$ python -q
>>> import numpy as np
>>> import numpy.linalg as la
>>> np.set_printoptions(suppress=True, linewidth=200)
>>> J = np.loadtxt("test9.csv", delimiter=",")
>>> J.round(2)
array([[ 0.81, -0.41,  2.94, -1.7 ,  1.82, -1.76, -2.5 ],
       [ 2.84, -1.07,  0.2 ,  3.02,  0.64,  2.49,  0.18],
       [ 1.56, -0.53, -1.52,  3.1 , -0.57,  2.76,  1.54],
       [ 2.77, -1.04,  0.06,  3.06,  0.55,  2.55,  0.3 ],
       [-0.25,  0.2 , -2.74,  2.15, -1.61,  2.11,  2.4 ],
       [-1.41,  0.47,  1.66, -3.06,  0.68, -2.74, -1.65],
       [-3.17,  1.26, -1.87, -1.91, -1.66, -1.38,  1.26],
       [ 0.59, -0.14, -2.29,  2.69, -1.19,  2.51,  2.1 ],
       [ 1.45, -0.48, -1.62,  3.07, -0.65,  2.75,  1.62],
       [-2.93,  1.19, -2.49, -1.08, -1.97, -0.61,  1.84],
       [-1.09,  0.52, -3.  ,  1.43, -1.91,  1.55,  2.53],
       [ 2.72, -1.02, -0.03,  3.09,  0.5 ,  2.58,  0.36],
       [ 0.09,  0.06, -2.58,  2.39, -1.45,  2.29,  2.3 ],
       [ 0.91, -0.45,  2.96, -1.61,  1.86, -1.68, -2.52],
       [-1.23,  0.58, -3.03,  1.3 , -1.95,  1.44,  2.53],
       [-2.47,  0.91,  0.45, -3.17, -0.21, -2.7 , -0.71],
       [-0.45,  0.08,  2.37, -2.62,  1.27, -2.46, -2.16],
       [ 2.39, -1.01,  2.92,  0.1 ,  2.11, -0.25, -2.29],
       [ 0.01, -0.1 ,  2.63, -2.32,  1.5 , -2.24, -2.33],
       [ 2.01, -0.72, -1.04,  3.19, -0.22,  2.78,  1.18],
       [ 2.34, -0.85, -0.63,  3.19,  0.08,  2.73,  0.85],
       [-2.08,  0.89, -3.02,  0.34, -2.11,  0.63,  2.42],
       [ 1.91, -0.83,  3.04, -0.55,  2.09, -0.81, -2.46],
       [-0.62,  0.34, -2.88,  1.86, -1.75,  1.89,  2.48],
       [-2.79,  1.15, -2.65, -0.8 , -2.03, -0.35,  2.  ],
       [ 1.57, -0.7 ,  3.06, -0.94,  2.03, -1.14, -2.52],
       [-2.08,  0.74,  0.97, -3.2 ,  0.16, -2.78, -1.12],
       [-2.84,  1.07, -0.2 , -3.02, -0.64, -2.49, -0.18]])
>>> # null space of dimension 5
>>> r = la.matrix_rank(J)
>>> r
np.int64(2)
>>> null = la.svd(J)[2][r:].T
>>> null.shape
(7, 5)
>>> np.round(null @ null.T, 2)
array([[ 0.59,  0.16, -0.2 , -0.28, -0.19, -0.21,  0.13],
       [ 0.16,  0.94,  0.09,  0.1 ,  0.08,  0.07, -0.06],
       [-0.2 ,  0.09,  0.63,  0.11, -0.25,  0.13,  0.31],
       [-0.28,  0.1 ,  0.11,  0.59,  0.01, -0.35, -0.13],
       [-0.19,  0.08, -0.25,  0.01,  0.82,  0.04,  0.2 ],
       [-0.21,  0.07,  0.13, -0.35,  0.04,  0.69, -0.14],
       [ 0.13, -0.06,  0.31, -0.13,  0.2 , -0.14,  0.74]])
>>> la.matrix_rank(J.T @ J), la.matrix_rank(J @ J.T)
(np.int64(2), np.int64(2))
>>> U, sigma, Vh = la.svd(J)
>>> np.argmax(sigma[:-1] / (sigma[1:] + 1e-6)) + 1
np.int64(2)
>>> out = U[:, :2] @ np.diag(sigma[:2]) @ Vh[:2]
>>> la.matrix_rank(out)
np.int64(2)
>>> E = np.load("a.npy")
>>> E
array([[-4,  5, -4],
       [-4, -4,  5],
       [ 5, -4, -4]])
>>> out = E / la.norm(E, axis=1, keepdims=True)
>>> gram = out @ out.T
>>> np.round(la.norm(out, axis=1), 2)
array([1., 1., 1.])
>>> (np.abs(gram) > 0.9).astype(int)
array([[1, 0, 0],
       [0, 1, 0],
       [0, 0, 1]])
>>> gram.round(2)
array([[ 1.  , -0.42, -0.42],
       [-0.42,  1.  , -0.42],
       [-0.42, -0.42,  1.  ]])
>>> np.round(np.degrees(np.arccos(np.clip(gram[0, 2], -1, 1))), 2)
np.float64(114.9)
>>> gram[0].round(2)
array([ 1.  , -0.42, -0.42])
>>> rng = np.random.default_rng(843011)
>>> idx = rng.permutation(3)
>>> idx
array([0, 1, 2])
>>> out = gram[idx][:, idx]
>>> out.round(2)
array([[ 1.  , -0.42, -0.42],
       [-0.42,  1.  , -0.42],
       [-0.42, -0.42,  1.  ]])
>>> np.round(np.sort(np.abs(la.eigvals(out))), 2)
array([0.16, 1.42, 1.42])
>>> np.trace(out)
np.float64(3.0)
>>> blk = np.stack([E, 2 * E, E[::-1]])
>>> (blk @ E.T).shape
(3, 3, 3)
>>> K = np.load("arr.npy")
>>> K
array([[-16,  24, -20,  -4, -12, -12],
       [ -2,   3,  -3,  -3,  -2,   0],
       [-16,  24, -21,  -9, -13,  -9],
       [-12,  18, -14,   2,  -8, -12],
       [-14,  21, -19, -11, -12,  -6],
       [-10,  15, -10,  10,  -5, -15]])
>>> U, sigma, Vh = la.svd(K)
>>> sigma.round(2) + 0
array([75.76, 19.62,  0.  ,  0.  ,  0.  ,  0.  ])
>>> np.argmax(sigma[:-1] / (sigma[1:] + 1e-6)) + 1
np.int64(2)
>>> out = U[:, :2] @ np.diag(sigma[:2]) @ Vh[:2]
>>> round(la.norm(K - out) / la.norm(K), 2)
np.float64(0.0)
>>> W0 = np.load("mat.npy")
>>> W0
array([[1.  , 0.2 , 0.04, 0.01, 0.  , 0.  ],
       [0.2 , 1.  , 0.2 , 0.04, 0.01, 0.  ],
       [0.04, 0.2 , 1.  , 0.2 , 0.04, 0.01],
       [0.01, 0.04, 0.2 , 1.  , 0.2 , 0.04],
       [0.  , 0.01, 0.04, 0.2 , 1.  , 0.2 ],
       [0.  , 0.  , 0.01, 0.04, 0.2 , 1.  ]])
>>> U, sigma, Vh = la.svd(W0, full_matrices=False)
>>> U.shape, sigma.shape, Vh.shape
((6, 6), (6,), (6, 6))
>>> np.abs(U[:, 0]).round(6).argmax()
np.int64(2)
>>> np.allclose(U * sigma @ Vh, W0)
True
>>> np.round(Vh @ Vh.T, 2) + 0
array([[1., 0., 0., 0., 0., 0.],
       [0., 1., 0., 0., 0., 0.],
       [0., 0., 1., 0., 0., 0.],
       [0., 0., 0., 1., 0., 0.],
       [0., 0., 0., 0., 1., 0.],
       [0., 0., 0., 0., 0., 1.]])
>>> ev, V = la.eigvalsh(W0)
Traceback (most recent call last):
  File "<python-input-48>", line 1, in <module>
    ev, V = la.eigvalsh(W0)
    ^^^^^
ValueError: too many values to unpack (expected 2)
>>> ev, V = la.eigh(W0)
>>> np.round(la.eigvalsh(W0 @ W0), 2)
array([0.47, 0.57, 0.75, 1.06, 1.53, 2.03])
>>> np.round(la.svd(W0, compute_uv=False), 2)
array([1.42, 1.24, 1.03, 0.87, 0.76, 0.69])
>>> (ev > 1e-8).sum(), (ev < -1e-8).sum()
(np.int64(6), np.int64(0))
>>> np.round(np.abs(V[:, -1]), 2)
array([0.26, 0.42, 0.51, 0.51, 0.42, 0.26])
>>> np.round(V.T @ V, 2) + 0
array([[1., 0., 0., 0., 0., 0.],
       [0., 1., 0., 0., 0., 0.],
       [0., 0., 1., 0., 0., 0.],
       [0., 0., 0., 1., 0., 0.],
       [0., 0., 0., 0., 1., 0.],
       [0., 0., 0., 0., 0., 1.]])
>>> np.round(ev.sum(), 2), np.trace(W0)
(np.float64(6.0), np.float64(6.0))
>>> np.round(la.eigvalsh(W0 + 5 * np.eye(6)), 2)
array([5.69, 5.76, 5.87, 6.03, 6.24, 6.42])
>>> np.unique(ev.round(6) + 0, return_counts=True)[1]
array([1, 1, 1, 1, 1, 1])
>>> idx = rng.permutation(6)
>>> idx
array([4, 5, 2, 1, 3, 0])
>>> out = W0[idx][:, idx]
>>> np.round(np.sort(np.abs(la.eigvals(out))), 2)
array([0.69, 0.76, 0.87, 1.03, 1.24, 1.42])
>>> np.diag(out)
array([1., 1., 1., 1., 1., 1.])
>>> round(la.det(out), 2), round(la.det(W0[idx]), 2)
(np.float64(0.82), np.float64(0.82))
>>> q, V = la.qr(W0[:, :4])[0], la.qr(W0[:, 4:])[0]
>>> sigma = la.svd(q.T @ V, compute_uv=False)
>>> np.round(np.degrees(np.arccos(sigma.clip(0, 1))), 2)
array([67.16, 89.69])
>>> (sigma > 0.9).sum()
np.int64(0)
>>> data = np.load("data.npy")
>>> data
array([[1, 0, 1, 0],
       [0, 1, 0, 1],
       [1, 0, 1, 0],
       [0, 1, 0, 1]])
>>> (data != 0).astype(int)
array([[1, 0, 1, 0],
       [0, 1, 0, 1],
       [1, 0, 1, 0],
       [0, 1, 0, 1]])
>>> np.round(la.det(data[::-1]), 2)
np.float64(0.0)
>>> np.poly(data)
array([ 1., -4.,  4.,  0.,  0.])
>>> np.round(la.eigvals(data).sum().real, 2)
np.float64(4.0)
>>> np.einsum("ij,ji->", data, data)
np.int64(8)
>>> round(float(la.det(data.T)), 2)
0.0
>>> np.kron(np.eye(2, dtype=int), data)
array([[1, 0, 1, 0, 0, 0, 0, 0],
       [0, 1, 0, 1, 0, 0, 0, 0],
       [1, 0, 1, 0, 0, 0, 0, 0],
       [0, 1, 0, 1, 0, 0, 0, 0],
       [0, 0, 0, 0, 1, 0, 1, 0],
       [0, 0, 0, 0, 0, 1, 0, 1],
       [0, 0, 0, 0, 1, 0, 1, 0],
       [0, 0, 0, 0, 0, 1, 0, 1]])
>>> np.round(la.det(2 * data), 2), np.round(la.det(data), 2)
(np.float64(0.0), np.float64(0.0))
>>> F = np.load("out8.npy")
>>> F
array([[ 0,  2,  0,  0,  1,  0],
       [ 2, -4, -6,  1, -2, -3],
       [-4,  4,  6, -2,  2,  3],
       [ 0, -1,  0,  0,  1,  0],
       [-1,  2,  3,  1, -2, -3],
       [ 2, -2, -3, -2,  2,  3]])
>>> out = np.array([[5, -2, -6],
...     [1, 1, 2],
...     [8, 5, -1],
...     [-8, 1, -9],
...     [7, -6, -6],
...     [-9, -7, -5]])
>>> la.matrix_rank(F @ out)
np.int64(3)
>>> np.vstack([F, out.T]).shape
(9, 6)
>>> np.einsum("ij,ij->i", F, F)
array([ 5, 70, 85,  2, 28, 34])
>>> F @ out
array([[  9,  -4,  -2],
       [-37,  -4,   4],
       [ 35,   7,  17],
       [  6,  -7,  -8],
       [ 26,  53,  25],
       [-13, -56, -22]])
>>> np.einsum("ik,kj->ij", F, out)
array([[  9,  -4,  -2],
       [-37,  -4,   4],
       [ 35,   7,  17],
       [  6,  -7,  -8],
       [ 26,  53,  25],
       [-13, -56, -22]])
